% ipython --no-banner

In [1]: import numpy as np

In [2]: np.set_printoptions(precision=3, suppress=True, linewidth=160)

In [3]: rnd = lambda a: np.round(a, 3) + 0

In [4]: u = np.array([4, -3, 0, 5, -3, -9]) + 0.5

In [5]: K = np.eye(6) - 2 * np.outer(u, u) / (u @ u)

In [6]: rnd(K)
Out[6]: 
array([[ 0.701,  0.166, -0.033, -0.365,  0.166,  0.565],
       [ 0.166,  0.908,  0.018,  0.203, -0.092, -0.314],
       [-0.033,  0.018,  0.996, -0.041,  0.018,  0.063],
       [-0.365,  0.203, -0.041,  0.554,  0.203,  0.69 ],
       [ 0.166, -0.092,  0.018,  0.203,  0.908, -0.314],
       [ 0.565, -0.314,  0.063,  0.69 , -0.314, -0.066]])

In [7]: print(rnd(K.T @ K))
[[1. 0. 0. 0. 0. 0.]
 [0. 1. 0. 0. 0. 0.]
 [0. 0. 1. 0. 0. 0.]
 [0. 0. 0. 1. 0. 0.]
 [0. 0. 0. 0. 1. 0.]
 [0. 0. 0. 0. 0. 1.]]

In [8]: print(rnd(np.linalg.norm(K, axis=0)))
[1. 1. 1. 1. 1. 1.]

In [9]: rnd(np.linalg.svd(K, compute_uv=False))
Out[9]: array([1., 1., 1., 1., 1., 1.])

In [10]: print([round(float(np.linalg.det(K[:i, :i])), 2) + 0 for i in range(1, 7)])
[0.7, 0.61, 0.61, 0.16, 0.07, -1.0]

In [11]: rnd(np.linalg.eigvalsh(K).min())
Out[11]: np.float64(-1.0)

In [12]: x0 = np.array([-7, -3, -8, -5, 9, 7])

In [13]: rnd(np.sort(np.abs(np.degrees(np.angle(np.linalg.eigvals(K))))))
Out[13]: array([  0.,   0.,   0.,   0.,   0., 180.])

In [14]: rnd(np.linalg.det(K))
Out[14]: np.float64(-1.0)

In [15]: rnd(K.T @ (K @ x0))
Out[15]: array([-7., -3., -8., -5.,  9.,  7.])

In [16]: rnd(np.abs(np.linalg.eigvals(K)))
Out[16]: array([1., 1., 1., 1., 1., 1.])

In [17]: rnd(np.linalg.inv(K))
Out[17]: 
array([[ 0.701,  0.166, -0.033, -0.365,  0.166,  0.565],
       [ 0.166,  0.908,  0.018,  0.203, -0.092, -0.314],
       [-0.033,  0.018,  0.996, -0.041,  0.018,  0.063],
       [-0.365,  0.203, -0.041,  0.554,  0.203,  0.69 ],
       [ 0.166, -0.092,  0.018,  0.203,  0.908, -0.314],
       [ 0.565, -0.314,  0.063,  0.69 , -0.314, -0.066]])

In [18]: print([p for p in range(1, 25) if np.allclose(np.linalg.matrix_power(K, p), np.eye(6))])
[2, 4, 6, 8, 10, 12, 14, 16, 18, 20, 22, 24]

In [19]: print(6 - np.linalg.matrix_rank(K - np.eye(6), tol=1e-8))
5

In [20]: np.linalg.determinant(K)
Traceback (most recent call last):
  Cell In[20], line 1
    np.linalg.determinant(K)
AttributeError: module 'numpy.linalg' has no attribute 'determinant'


In [21]: rnd(np.abs(np.linalg.eigvals(K)).max())
Out[21]: np.float64(1.0)

In [22]: print(rnd((K + K.T) / 2))
[[ 0.701  0.166 -0.033 -0.365  0.166  0.565]
 [ 0.166  0.908  0.018  0.203 -0.092 -0.314]
 [-0.033  0.018  0.996 -0.041  0.018  0.063]
 [-0.365  0.203 -0.041  0.554  0.203  0.69 ]
 [ 0.166 -0.092  0.018  0.203  0.908 -0.314]
 [ 0.565 -0.314  0.063  0.69  -0.314 -0.066]]

In [23]: assert K == K.T
Traceback (most recent call last):
  Cell In[23], line 1
    assert K == K.T
ValueError: The truth value of an array with more than one element is ambiguous. Use a.any() or a.all()


In [24]: rnd(np.linalg.det(K))
Out[24]: np.float64(-1.0)

In [25]: rnd(np.sort(np.abs(np.linalg.eigvals(K))))
Out[25]: array([1., 1., 1., 1., 1., 1.])

In [26]: J = np.load("a.npy")

In [27]: print(J)
[[ -4  -4  -3  -9  -5   7]
 [ -6   6   1  -3  -8   2]
 [  7  -3   1   3   6   3]
 [ -2  -2  -1 -17  -5   5]
 [  9  -5  -3  -9  29   3]
 [  2   8   0   6  -7  12]]

In [28]: x0 = np.array([2, 0, 0, 0, 0, 1])

In [29]: J @ (2 * x0)
Out[29]: array([ -2, -20,  34,   2,  42,  32])

In [30]: J @ np.eye(6)[0]
Out[30]: array([-4., -6.,  7., -2.,  9.,  2.])

In [31]: u = np.array([2, 1, -1])

In [32]: print(np.polyval(u, J[2]))
[104  14   2  20  77  20]

In [33]: np.convolve(J[2], u)
Out[33]: array([14,  1, -8, 10, 14,  9, -3, -3])

In [34]: t3 = np.stack([J, -2 * J, J[::-1]])

In [35]: np.linalg.matrix_rank(t3)
Out[35]: array([6, 6, 6])

In [36]: np.linalg.matrix_rank(t3.reshape(3, -1))
Out[36]: np.int64(2)

In [37]: M2 = np.array([[0, -4, -4],
    ...:     [2, -5, 5],
    ...:     [-5, 4, 5],
    ...:     [5, 3, 4],
    ...:     [2, -5, -4],
    ...:     [-2, 5, -3]])

In [38]: print(np.einsum("ij,ij->i", J, J))
[ 196  150  113  348 1046  297]

In [39]: M2 = np.linalg.inv(K)

In [40]: rnd(K @ M2)
Out[40]: 
array([[1., 0., 0., 0., 0., 0.],
       [0., 1., 0., 0., 0., 0.],
       [0., 0., 1., 0., 0., 0.],
       [0., 0., 0., 1., 0., 0.],
       [0., 0., 0., 0., 1., 0.],
       [0., 0., 0., 0., 0., 1.]])

In [41]: rnd(np.linalg.det(K) * M2)
Out[41]: 
array([[-0.701, -0.166,  0.033,  0.365, -0.166, -0.565],
       [-0.166, -0.908, -0.018, -0.203,  0.092,  0.314],
       [ 0.033, -0.018, -0.996,  0.041, -0.018, -0.063],
       [ 0.365, -0.203,  0.041, -0.554, -0.203, -0.69 ],
       [-0.166,  0.092, -0.018, -0.203, -0.908,  0.314],
       [-0.565,  0.314, -0.063, -0.69 ,  0.314,  0.066]])

In [42]: rnd(np.linalg.inv(M2))
Out[42]: 
array([[ 0.701,  0.166, -0.033, -0.365,  0.166,  0.565],
       [ 0.166,  0.908,  0.018,  0.203, -0.092, -0.314],
       [-0.033,  0.018,  0.996, -0.041,  0.018,  0.063],
       [-0.365,  0.203, -0.041,  0.554,  0.203,  0.69 ],
       [ 0.166, -0.092,  0.018,  0.203,  0.908, -0.314],
       [ 0.565, -0.314,  0.063,  0.69 , -0.314, -0.066]])

In [43]: np.allclose(M2, K.T)
Out[43]: True

In [44]: rnd(np.linalg.slogdet(K)[0])
Out[44]: np.float64(-1.0)

In [45]: rnd(np.linalg.det(K) * np.linalg.det(M2))
Out[45]: np.float64(1.0)

In [46]: rnd(M2)
Out[46]: 
array([[ 0.701,  0.166, -0.033, -0.365,  0.166,  0.565],
       [ 0.166,  0.908,  0.018,  0.203, -0.092, -0.314],
       [-0.033,  0.018,  0.996, -0.041,  0.018,  0.063],
       [-0.365,  0.203, -0.041,  0.554,  0.203,  0.69 ],
       [ 0.166, -0.092,  0.018,  0.203,  0.908, -0.314],
       [ 0.565, -0.314,  0.063,  0.69 , -0.314, -0.066]])

In [47]: X = np.loadtxt("block7.csv", delimiter=",")

In [48]: X
Out[48]: 
array([[ 1.,  1.,  0.],
       [12., 12., 11.],
       [ 9.,  9.,  8.],
       [ 7.,  7.,  6.],
       [10., 10.,  9.]])

In [49]: rnd(np.linalg.norm(X, 2) / np.linalg.norm(X))
Out[49]: np.float64(1.0)

In [50]: print(np.linalg.cond(X) > 100)
True

In [51]: [round(float(x), 3) for x in np.linalg.svd(X, compute_uv=False)[:3]]
Out[51]: [32.424, 0.821, 0.0]

In [52]: np.linalg.matrix_rank(X, rtol=0.1)
Out[52]: np.int64(1)

In [53]: u = np.array([2, 0])

In [54]: np.convolve(X[2], u)
Out[54]: array([18., 18., 16.,  0.])

In [55]: np.polyval(u, X[2])
Out[55]: array([18., 18., 16.])

In [56]: np.correlate(X[2], X[3], "full")
Out[56]: array([ 54., 117., 174., 119.,  56.])

In [57]: print(np.array([np.convolve(row, u, "same") for row in X]))
[[ 2.  2.  0.]
 [24. 24. 22.]
 [18. 18. 16.]
 [14. 14. 12.]
 [20. 20. 18.]]

In [58]: x0 = np.array([0, 3, 1])

In [59]: (X * x0).sum(axis=1)
Out[59]: array([ 3., 47., 35., 27., 39.])

In [60]: x0 @ X
Traceback (most recent call last):
  Cell In[60], line 1
    x0 @ X
ValueError: matmul: Input operand 1 has a mismatch in its core dimension 0, with gufunc signature (n?,k),(k,m?)->(n?,m?) (size 5 is different from 3)


In [61]: np.linalg.norm(X @ x0) <= np.linalg.norm(X, 2) * np.linalg.norm(x0) + 1e-9
Out[61]: np.True_

In [62]: X @ np.eye(3)[0]
Out[62]: array([ 1., 12.,  9.,  7., 10.])

In [63]: X @ x0
Out[63]: array([ 3., 47., 35., 27., 39.])

In [64]: rank = np.linalg.matrix_rank(X)

In [65]: rank
Out[65]: np.int64(2)

In [66]: null = np.linalg.svd(X)[2][rank:].T

In [67]: [int(np.linalg.matrix_rank(X[:, :j + 1])) for j in range(3)]
Out[67]: [1, 1, 2]

In [68]: rnd(X @ null)
Out[68]: 
array([[0.],
       [0.],
       [0.],
       [0.],
       [0.]])

In [69]: np.allclose(X @ null, 0)
Out[69]: True

In [70]: E = np.loadtxt("run14.csv", delimiter=",")

In [71]: print(E)
[[0. 0. 0. 0. 0. 2. 0. 0. 0. 0.]
 [0. 0. 0. 0. 0. 0. 1. 0. 0. 0.]
 [0. 0. 0. 0. 2. 0. 0. 0. 0. 0.]
 [2. 0. 0. 0. 0. 0. 0. 0. 0. 0.]
 [0. 0. 0. 0. 0. 0. 0. 0. 1. 0.]
 [0. 0. 0. 2. 0. 0. 0. 0. 0. 0.]
 [0. 0. 0. 0. 0. 0. 0. 0. 0. 0.]
 [0. 0. 2. 0. 0. 0. 0. 0. 0. 0.]
 [0. 2. 0. 0. 0. 0. 0. 0. 0. 0.]
 [0. 0. 0. 0. 0. 0. 0. 0. 0. 1.]]

In [72]: print(np.linalg.cond(E) > 100)
True

In [73]: rnd(np.linalg.norm(E, 2) / np.linalg.norm(E))
Out[73]: np.float64(0.385)

In [74]: print([round(float(x), 3) for x in np.linalg.svd(E, compute_uv=False)[:3]])
[2.0, 2.0, 2.0]

In [75]: E[8] @ E[9]
Out[75]: np.float64(0.0)

In [76]: rnd(np.linalg.norm(E, axis=1))
Out[76]: array([2., 1., 2., 2., 1., 2., 0., 2., 2., 1.])

In [77]: rnd(np.linalg.norm(E[8], 1)), rnd(np.linalg.norm(E[8], np.inf))
Out[77]: (np.float64(2.0), np.float64(2.0))

In [78]: np.linalg.norm(E, axis=1).argmax()
Out[78]: np.int64(0)

In [79]: rnd(np.linalg.norm(E[8] - E[9]))
Out[79]: np.float64(2.236)

In [80]: print(rnd(np.linalg.norm(E, 1)), rnd(np.linalg.norm(E, np.inf)))
2.0 2.0

In [81]: rnd(np.linalg.norm(E) ** 2 / np.linalg.norm(E, 2) ** 2)
Out[81]: np.float64(6.75)

In [82]: A = np.load("case9.npy")

In [83]: A
Out[83]: 
array([[1, 2, 0, 1, 1, 2, 0, 0, 1],
       [2, 1, 3, 2, 1, 0, 0, 1, 2],
       [2, 2, 0, 2, 0, 3, 1, 0, 0],
       [2, 3, 2, 0, 1, 2, 1, 1, 2]])

In [84]: th = np.radians(120)

In [85]: r_ = np.eye(9)

In [86]: r_[6, 6] = r_[8, 8] = np.cos(th)

In [87]: r_[6, 8], r_[8, 6] = -np.sin(th), np.sin(th)

In [88]: rnd(r_)
Out[88]: 
array([[ 1.   ,  0.   ,  0.   ,  0.   ,  0.   ,  0.   ,  0.   ,  0.   ,  0.   ],
       [ 0.   ,  1.   ,  0.   ,  0.   ,  0.   ,  0.   ,  0.   ,  0.   ,  0.   ],
       [ 0.   ,  0.   ,  1.   ,  0.   ,  0.   ,  0.   ,  0.   ,  0.   ,  0.   ],
       [ 0.   ,  0.   ,  0.   ,  1.   ,  0.   ,  0.   ,  0.   ,  0.   ,  0.   ],
       [ 0.   ,  0.   ,  0.   ,  0.   ,  1.   ,  0.   ,  0.   ,  0.   ,  0.   ],
       [ 0.   ,  0.   ,  0.   ,  0.   ,  0.   ,  1.   ,  0.   ,  0.   ,  0.   ],
       [ 0.   ,  0.   ,  0.   ,  0.   ,  0.   ,  0.   , -0.5  ,  0.   , -0.866],
       [ 0.   ,  0.   ,  0.   ,  0.   ,  0.   ,  0.   ,  0.   ,  1.   ,  0.   ],
       [ 0.   ,  0.   ,  0.   ,  0.   ,  0.   ,  0.   ,  0.866,  0.   , -0.5  ]])

In [89]: M2 = A @ r_.T

In [90]: rnd(np.linalg.det(r_)), np.trace(r_)
Out[90]: (np.float64(1.0), np.float64(6.0))

In [91]: rnd(np.linalg.svd(A, compute_uv=False)), rnd(np.linalg.svd(M2, compute_uv=False))
Out[91]: (array([8.079, 3.787, 2.222, 1.207]), array([8.079, 3.787, 2.222, 1.207]))

In [92]: np.allclose(np.linalg.norm(A, axis=1), np.linalg.norm(M2, axis=1))
Out[92]: True

In [93]: rnd(np.abs(M2 - A).max(axis=0))
Out[93]: array([0.   , 0.   , 0.   , 0.   , 0.   , 0.   , 3.232, 0.   , 3.   ])

In [94]: rnd(K.reshape(-1, 2))
Out[94]: 
array([[ 0.701,  0.166],
       [-0.033, -0.365],
       [ 0.166,  0.565],
       [ 0.166,  0.908],
       [ 0.018,  0.203],
       [-0.092, -0.314],
       [-0.033,  0.018],
       [ 0.996, -0.041],
       [ 0.018,  0.063],
       [-0.365,  0.203],
       [-0.041,  0.554],
       [ 0.203,  0.69 ],
       [ 0.166, -0.092],
       [ 0.018,  0.203],
       [ 0.908, -0.314],
       [ 0.565, -0.314],
       [ 0.063,  0.69 ],
       [-0.314, -0.066]])

In [95]: K.reshape(6, 7)
Traceback (most recent call last):
  Cell In[95], line 1
    K.reshape(6, 7)
ValueError: cannot reshape array of size 36 into shape (6,7)


In [96]: rnd(K.reshape(2, -1))
Out[96]: 
array([[ 0.701,  0.166, -0.033, -0.365,  0.166,  0.565,  0.166,  0.908,  0.018,  0.203, -0.092, -0.314, -0.033,  0.018,  0.996, -0.041,  0.018,  0.063],
       [-0.365,  0.203, -0.041,  0.554,  0.203,  0.69 ,  0.166, -0.092,  0.018,  0.203,  0.908, -0.314,  0.565, -0.314,  0.063,  0.69 , -0.314, -0.066]])

In [97]: t3 = K.reshape(6, 2, -1)

In [98]: rnd(np.einsum("ihd,ihd->ih", t3, t3))
Out[98]: 
array([[0.52 , 0.48 ],
       [0.852, 0.148],
       [0.994, 0.006],
       [0.176, 0.824],
       [0.036, 0.964],
       [0.421, 0.579]])

In [99]: np.einsum("ihd,jhd->hij", t3, t3).shape
Out[99]: (2, 6, 6)

In [100]: rnd(t3.transpose(1, 0, 2))
Out[100]: 
array([[[ 0.701,  0.166, -0.033],
        [ 0.166,  0.908,  0.018],
        [-0.033,  0.018,  0.996],
        [-0.365,  0.203, -0.041],
        [ 0.166, -0.092,  0.018],
        [ 0.565, -0.314,  0.063]],

       [[-0.365,  0.166,  0.565],
        [ 0.203, -0.092, -0.314],
        [-0.041,  0.018,  0.063],
        [ 0.554,  0.203,  0.69 ],
        [ 0.203,  0.908, -0.314],
        [ 0.69 , -0.314, -0.066]]])

In [101]: M2 = A / np.linalg.norm(A, axis=1)
Traceback (most recent call last):
  Cell In[101], line 1
    M2 = A / np.linalg.norm(A, axis=1)
ValueError: operands could not be broadcast together with shapes (4,9) (4,) 


In [102]: M2 = A / np.linalg.norm(A, axis=1, keepdims=True)

In [103]: G = M2 @ M2.T

In [104]: print(np.argwhere(np.triu(np.abs(G) > 0.95, 1)))
[]

In [105]: print((np.abs(G) > 0.9).astype(int))
[[1 0 0 0]
 [0 1 0 0]
 [0 0 1 0]
 [0 0 0 1]]

In [106]: rnd(G[0])
Out[106]: array([1.   , 0.53 , 0.862, 0.818])

In [107]: (G - 2 * np.eye(4)).round(6).argmax(axis=1)
Out[107]: array([2, 3, 0, 0])

In [108]: W0 = np.loadtxt("arr.csv", delimiter=",")

In [109]: W0
Out[109]: 
array([[ 0.9,  1.2,  1.5, -1.7, -1.6,  1.5,  1.2,  0.5,  0.2],
       [-1.7, -0.9, -0.5,  0.6, -0.6,  0.9, -1.1,  1.5,  0.1],
       [-5.4, -0.3, -3. , -0.9,  3.3, -6.3,  2.7,  0.3, -0.3],
       [ 0.1,  0.6, -1.9,  0.2,  0.1, -1.5,  0.2,  1.5,  0.6],
       [-0.1, -0.6,  1.5, -1.1,  0. ,  0.8,  0. , -1.2, -1.8],
       [ 0.9, -0.5, -0.6, -0.9,  2.4,  1.3, -1.6,  1.7,  0.6],
       [ 0.2, -0.4,  0.1,  0.1,  1.3, -1.6,  0.5, -0.4,  0.5],
       [ 0.9, -0.6, -0.4, -1. ,  0.5,  0.8,  1. ,  1.2, -1.1],
       [-0.6,  1.1,  0.7,  0.4,  1. , -1.2,  2.3,  0.1, -0.3],
       [ 1. ,  0.1, -0.1, -1.8,  1.1,  0.4,  0.8, -0.4, -1.5],
       [ 0.1,  0.9, -1.8, -0.3,  0.4, -1.1,  1.3,  1.9,  0.5],
       [-0.5,  1.1,  1.6, -0.5,  0. ,  0.8,  0.9, -0.2, -1.2],
       [ 0.6,  0.4, -0.3, -3. , -1. ,  1.6, -0.6, -1.1,  0.2],
       [ 0.6, -0.9, -1.2, -1.4,  1.5, -1.1, -1.3,  0. ,  0.2],
       [-0.5,  1.1,  1.8,  0.1,  0.5,  0.5,  1.2,  0.4, -1.5],
       [-0.7,  0.4,  1.3, -1.3, -1.5,  0.4, -0.6,  0.8, -0.2],
       [ 0.3,  0.2,  0.1, -0.1,  0.4,  0.5,  0.5, -0.2,  1.6],
       [-0.7, -1.5,  0.3, -0.8,  0.3, -0.9, -1.2, -1.1, -0.1],
       [-1.1, -0.1,  1.3,  1.3,  0.7,  0.3, -0.1,  0.1,  0.8],
       [ 0. , -0.4, -1. , -1. ,  1.2, -1.3, -0.7,  0.4,  1. ],
       [ 1. , -0.8, -0.3,  1.2, -0.3, -0.1,  0.4,  0.8,  0. ],
       [ 0.1, -0.6, -1.6, -0.7,  0.9,  0.3,  0.6,  0.3, -0.4],
       [-1.8, -0.8,  0.4, -1.2,  1.6, -1.2,  0.4,  0. , -0.3],
       [ 0.8, -1.1,  1.7, -0.1, -1.1, -0.3, -0.8,  0. ,  0.5]])

In [110]: rng = np.random.default_rng(996)

In [111]: z = rng.permutation(9)

In [112]: M2 = W0[:, z] * rng.choice([-1, 1], 9)

In [113]: M2
Out[113]: 
array([[-0.9, -1.5,  1.6,  0.5,  1.7, -1.2,  1.5,  1.2, -0.2],
       [ 1.7,  0.5,  0.6,  1.5, -0.6,  0.9,  0.9, -1.1, -0.1],
       [ 5.4,  3. , -3.3,  0.3,  0.9,  0.3, -6.3,  2.7,  0.3],
       [-0.1,  1.9, -0.1,  1.5, -0.2, -0.6, -1.5,  0.2, -0.6],
       [ 0.1, -1.5, -0. , -1.2,  1.1,  0.6,  0.8,  0. ,  1.8],
       [-0.9,  0.6, -2.4,  1.7,  0.9,  0.5,  1.3, -1.6, -0.6],
       [-0.2, -0.1, -1.3, -0.4, -0.1,  0.4, -1.6,  0.5, -0.5],
       [-0.9,  0.4, -0.5,  1.2,  1. ,  0.6,  0.8,  1. ,  1.1],
       [ 0.6, -0.7, -1. ,  0.1, -0.4, -1.1, -1.2,  2.3,  0.3],
       [-1. ,  0.1, -1.1, -0.4,  1.8, -0.1,  0.4,  0.8,  1.5],
       [-0.1,  1.8, -0.4,  1.9,  0.3, -0.9, -1.1,  1.3, -0.5],
       [ 0.5, -1.6, -0. , -0.2,  0.5, -1.1,  0.8,  0.9,  1.2],
       [-0.6,  0.3,  1. , -1.1,  3. , -0.4,  1.6, -0.6, -0.2],
       [-0.6,  1.2, -1.5,  0. ,  1.4,  0.9, -1.1, -1.3, -0.2],
       [ 0.5, -1.8, -0.5,  0.4, -0.1, -1.1,  0.5,  1.2,  1.5],
       [ 0.7, -1.3,  1.5,  0.8,  1.3, -0.4,  0.4, -0.6,  0.2],
       [-0.3, -0.1, -0.4, -0.2,  0.1, -0.2,  0.5,  0.5, -1.6],
       [ 0.7, -0.3, -0.3, -1.1,  0.8,  1.5, -0.9, -1.2,  0.1],
       [ 1.1, -1.3, -0.7,  0.1, -1.3,  0.1,  0.3, -0.1, -0.8],
       [-0. ,  1. , -1.2,  0.4,  1. ,  0.4, -1.3, -0.7, -1. ],
       [-1. ,  0.3,  0.3,  0.8, -1.2,  0.8, -0.1,  0.4, -0. ],
       [-0.1,  1.6, -0.9,  0.3,  0.7,  0.6,  0.3,  0.6,  0.4],
       [ 1.8, -0.4, -1.6,  0. ,  1.2,  0.8, -1.2,  0.4,  0.3],
       [-0.8, -1.7,  1.1,  0. ,  0.1,  1.1, -0.3, -0.8, -0.5]])

In [114]: U, _, Vh = np.linalg.svd(W0.T @ M2)

In [115]: rnd(U @ Vh)
Out[115]: 
array([[-1.,  0.,  0.,  0.,  0.,  0.,  0.,  0.,  0.],
       [ 0.,  0.,  0.,  0.,  0., -1.,  0.,  0.,  0.],
       [ 0., -1.,  0.,  0.,  0.,  0.,  0.,  0.,  0.],
       [ 0.,  0.,  0.,  0., -1.,  0.,  0.,  0.,  0.],
       [ 0.,  0., -1.,  0.,  0.,  0.,  0.,  0.,  0.],
       [ 0.,  0.,  0.,  0.,  0.,  0.,  1.,  0.,  0.],
       [ 0.,  0.,  0.,  0.,  0.,  0.,  0.,  1.,  0.],
       [ 0.,  0.,  0.,  1.,  0.,  0.,  0.,  0.,  0.],
       [ 0.,  0.,  0.,  0.,  0.,  0.,  0.,  0., -1.]])
